>>> import numpy as np
>>> from numpy import linalg as LA
>>> np.set_printoptions(precision=1, suppress=True, linewidth=120, floatmode="fixed")
>>> def rd(a):
...     return np.round(a, 1) + 0
... 
>>> C = 3 * np.array([[-0.8, -1.0, -1.5, 0.7, -0.7, -0.6],
...     [-0.3, -1.3, 0.5, -0.1, 0.3, -1.2]])
>>> rng = np.random.default_rng(234382)
>>> lab = rng.integers(0, 2, 27)
>>> X = C[lab] + rng.normal(size=(27, 6))
>>> rd(X)
array([[-1.5, -4.1,  0.6, -0.7,  0.5, -2.8],
       [-1.4, -3.8,  0.7,  0.0,  2.5, -1.7],
       [-3.6, -5.0, -4.4,  1.3, -2.8, -2.6],
       [-2.0, -3.3, -5.2,  2.5, -1.0, -2.4],
       [-1.5, -4.2,  2.8,  0.0,  2.1, -3.0],
       [-2.4, -3.6,  2.5, -0.7,  0.7, -5.0],
       [-1.2, -3.7, -5.7,  3.0, -3.2, -0.5],
       [-1.8, -4.5, -3.6,  1.9, -3.6, -2.9],
       [-0.2, -2.1,  2.4, -0.6, -2.1, -2.8],
       [-0.9, -2.7,  2.3, -0.8,  0.1, -3.2],
       [ 0.4, -3.5,  1.0,  0.1,  1.9, -2.9],
       [-1.5, -6.0,  1.5, -1.9,  0.5, -2.8],
       [ 1.7, -3.0,  0.9,  1.6, -0.4, -2.4],
       [ 0.5, -5.1,  1.0,  0.2,  0.9, -2.3],
       [-2.6, -3.0, -4.9,  0.5, -2.2, -0.7],
       [-3.4, -4.0, -4.5,  3.7, -3.2, -1.1],
       [-1.0, -3.7,  0.7,  0.5,  1.8, -1.6],
       [ 0.2, -5.3,  2.0,  1.5, -0.1, -2.9],
       [-2.2, -3.6, -5.8,  1.5, -1.7, -1.3],
       [-0.1, -5.3, -0.4,  0.0,  1.5, -4.5],
       [-1.6, -3.0, -4.1,  2.6, -2.3, -1.6],
       [-1.6, -5.3,  0.0, -1.1,  0.2, -3.1],
       [-0.5, -3.4,  0.1, -0.2,  1.4, -2.8],
       [-0.4, -2.6,  0.4,  0.0, -1.4, -3.5],
       [-3.8, -2.6, -4.4,  2.5, -3.3, -1.3],
       [-1.2, -4.9,  2.0, -0.6,  1.7, -4.7],
       [-1.3, -0.2, -5.3,  2.9, -1.4,  0.0]])
>>> B = X / np.sqrt((X ** 2).mean(axis=1, keepdims=True))
>>> LA.matrix_rank(X - X.mean(axis=1, keepdims=True))
np.int64(5)
>>> LA.matrix_rank(B) == LA.matrix_rank(X)
np.True_
>>> A = np.loadtxt("out1.csv", delimiter=",")
>>> A
array([[ 8.0, -9.0,  3.0,  6.0, -1.0,  2.0, -1.0,  2.0,  4.0, -9.0,  0.0],
       [ 5.0, -3.0,  9.0,  1.0, -5.0,  3.0,  3.0, -1.0, -4.0, -2.0,  4.0],
       [ 1.0, -4.0,  3.0,  5.0,  2.0, -9.0,  4.0,  2.0,  4.0, -9.0, -1.0],
       [-5.0,  4.0, -5.0,  1.0,  9.0,  6.0, -5.0,  5.0, -4.0, -1.0, -9.0],
       [ 5.0,  2.0,  8.0,  3.0,  7.0,  9.0,  1.0,  5.0, -4.0,  9.0,  2.0],
       [ 5.0, -9.0,  7.0, -1.0, -2.0, -6.0,  3.0,  2.0,  4.0, -5.0,  1.0],
       [-7.0, -3.0, -8.0, -1.0,  8.0, -5.0, -9.0, -9.0, -5.0, -5.0, -4.0],
       [-7.0, -4.0, -1.0,  7.0,  1.0,  9.0, -7.0,  4.0,  4.0, -6.0, -1.0],
       [-2.0,  2.0,  0.0,  9.0,  8.0, -1.0, -1.0, -4.0, -6.0,  6.0,  6.0],
       [ 1.0,  2.0, -8.0, -9.0,  0.0, -6.0, -2.0,  1.0, -6.0, -3.0, -5.0],
       [ 8.0,  9.0,  1.0, -1.0,  3.0, -7.0, -8.0,  6.0, -6.0,  6.0, -6.0]])
>>> A.sum(axis=0)
array([ 12.0, -13.0,   9.0,  20.0,  30.0,  -5.0, -22.0,  13.0, -19.0, -19.0, -13.0])
>>> LA.matrix_rank(A)
np.int64(11)
>>> A.sum(axis=1)
array([  5.0,  10.0,  -2.0,  -4.0,  47.0,  -1.0, -48.0,  -1.0,  17.0, -35.0,   5.0])
